>>> import numpy as np
>>> np.set_printoptions(precision=2, suppress=True, linewidth=100)
>>> m1 = np.array([[1.0, 0.0, 0.0], [0.0, -2.0, -8.0], [0.0, -6.0, -8.0]])
>>> x0 = np.array([2, 2, 3])
>>> print(m1 @ np.ones(3))
[  1. -10. -14.]
>>> print(m1 @ x0)
[  2. -28. -36.]
>>> print(m1 * x0)
[[  2.   0.   0.]
 [  0.  -4. -24.]
 [  0. -12. -24.]]
>>> print(m1 @ np.eye(3)[0])
[1. 0. 0.]
>>> rng = np.random.default_rng(98795)
>>> idx = rng.permutation(3)
>>> M2 = m1[:, idx] * rng.choice([-1, 1], 3)
>>> print(M2)
[[-1.  0.  0.]
 [-0. -8. -2.]
 [-0. -8. -6.]]
>>> left, _, Vh = np.linalg.svd(m1.T @ M2)
>>> print(np.round(np.linalg.lstsq(m1, M2)[0], 2) + 0)
[[-1.  0.  0.]
 [ 0.  0.  1.]
 [ 0.  1.  0.]]
>>> print(np.allclose(m1, m1.T))
False
>>> print(np.trace(m1))
-9.0
>>> print(round(np.abs(np.linalg.eigvals(m1)).max(), 2))
12.55
>>> print(np.sort(np.abs(np.linalg.eigvals(m1))))
[ 1.    2.55 12.55]
>>> print(m1 @ m1)
[[  1.   0.   0.]
 [  0.  52.  80.]
 [  0.  60. 112.]]
>>> M2 = np.linalg.inv(m1)
>>> print(round(float(np.linalg.slogdet(m1)[0]), 2))
-1.0
>>> print(round(float(np.linalg.cond(m1)), 2))
12.71
>>> print(M2)
[[ 1.    0.    0.  ]
 [-0.    0.25 -0.25]
 [-0.   -0.19  0.06]]
>>> print(round(float(np.linalg.det(m1) * np.linalg.det(M2)), 2))
1.0
>>> print(np.linalg.det(m1) * M2)
[[-32.  -0.  -0.]
 [  0.  -8.   8.]
 [  0.   6.  -2.]]
>>> print(np.sort(np.linalg.eigvals(m1).real))
[-12.55   1.     2.55]
>>> print((m1 != 0).astype(int))
[[1 0 0]
 [0 1 1]
 [0 1 1]]
>>> print(np.flatnonzero(np.linalg.matrix_power((m1 != 0) + (m1.T != 0) + np.eye(3), 3)[0]))
[0]
>>> print(m1 @ m1)
[[  1.   0.   0.]
 [  0.  52.  80.]
 [  0.  60. 112.]]
>>> data = np.array([[20.19, 8.88, 18.69],
...     [20.04, 10.62, 21.89],
...     [20.93, 9.27, 20.3],
...     [19.76, 9.79, 19.35],
...     [21.62, 9.84, 19.95],
...     [21.14, 9.4, 21.83],
...     [20.16, 10.34, 19.28],
...     [21.07, 9.11, 19.77],
...     [20.44, 9.51, 19.48],
...     [21.21, 9.57, 21.76],
...     [21.77, 10.11, 21.0],
...     [20.7, 9.78, 19.37],
...     [18.86, 10.69, 19.53],
...     [20.39, 9.88, 21.18]])
>>> hat = data @ np.linalg.solve(data.T @ data, data.T)
>>> print(hat @ data[:, 2])
[18.69 21.89 20.3  19.35 19.95 21.83 19.28 19.77 19.48 21.76 21.   19.37 19.53 21.18]
>>> print(np.round(np.linalg.eigvalsh(hat), 2) + 0)
[0. 0. 0. 0. 0. 0. 0. 0. 0. 0. 0. 1. 1. 1.]
>>> print(np.allclose(hat @ hat, hat))
True
>>> f, v = m1[1], m1[0]
>>> print(f @ f)
68.0
>>> p = (f @ v) / (f @ f) * f
>>> print(np.linalg.matrix_rank(np.outer(f, v)))
1
>>> print(v - p)
[1. 0. 0.]
>>> print(np.outer(f, v))
[[ 0.  0.  0.]
 [-2. -0. -0.]
 [-8. -0. -0.]]
>>> print((v - p) @ f)
0.0
>>> print(np.round(np.linalg.norm(f + v) ** 2 + np.linalg.norm(f - v) ** 2, 2))
138.0
>>> T = np.stack([data, 4 * data, data[::-1]])
>>> print(np.linalg.norm(T, axis=(1, 2)))
[114.17 456.69 114.17]
>>> W0 = np.load("case0.npy")
>>> print(W0)
[[0. 8. 0. 4. 5. 5.]
 [8. 0. 0. 0. 0. 0.]
 [0. 0. 0. 0. 0. 0.]
 [4. 0. 0. 0. 0. 0.]
 [5. 0. 0. 0. 0. 0.]
 [5. 0. 0. 0. 0. 0.]]
>>> left, sv, Vh = np.linalg.svd(W0)
>>> print(sv.round(2) + 0)
[11.4 11.4  0.   0.   0.   0. ]
>>> print(np.argmax(sv[:-1] / (sv[1:] + 1e-6)) + 1)
2
>>> M2 = left[:, :2] @ np.diag(sv[:2]) @ Vh[:2]
>>> print(round(np.linalg.norm(W0 - M2, 2), 2), round(float(sv[2]), 2))
0.0 0.0
>>> print(np.round(np.abs(W0 - M2).max(), 2))
0.0
>>> print(np.linalg.matrix_rank(W0, rtol=0.05))
2
>>> print(np.linalg.matrix_rank(M2))
2
>>> print(M2.round(2) + 0)
[[0. 8. 0. 4. 5. 5.]
 [8. 0. 0. 0. 0. 0.]
 [0. 0. 0. 0. 0. 0.]
 [4. 0. 0. 0. 0. 0.]
 [5. 0. 0. 0. 0. 0.]
 [5. 0. 0. 0. 0. 0.]]
>>> print(np.unique(W0.round(6), axis=0).shape)
(5, 6)
>>> print(np.round(W0 @ np.linalg.pinv(W0) @ W0, 2) + 0)
[[0. 8. 0. 4. 5. 5.]
 [8. 0. 0. 0. 0. 0.]
 [0. 0. 0. 0. 0. 0.]
 [4. 0. 0. 0. 0. 0.]
 [5. 0. 0. 0. 0. 0.]
 [5. 0. 0. 0. 0. 0.]]
>>> print(np.abs(np.diag(np.linalg.qr(W0)[1])) > 1e-9)
[ True  True False False False False]
>>> left, sv, Vh = np.linalg.svd(W0)
>>> evecs = Vh[:(sv > 1e-8).sum()]
>>> x0 = W0[2] + 2 * W0[0] + rng.integers(2) * np.eye(6)[5]
>>> print(x0)
[ 0. 16.  0.  8. 10. 10.]
>>> print(round(np.linalg.norm(x0 - evecs.T @ evecs @ x0), 2))
0.0
>>> print(np.diag(evecs.T @ evecs))
[1.   0.49 0.   0.12 0.19 0.19]
>>> print(np.linalg.matrix_rank(np.vstack([W0, x0])))
2
>>> print(evecs.T @ evecs)
[[1.   0.   0.   0.   0.   0.  ]
 [0.   0.49 0.   0.25 0.31 0.31]
 [0.   0.   0.   0.   0.   0.  ]
 [0.   0.25 0.   0.12 0.15 0.15]
 [0.   0.31 0.   0.15 0.19 0.19]
 [0.   0.31 0.   0.15 0.19 0.19]]
>>> print(np.allclose(evecs.T @ evecs @ x0, x0))
True
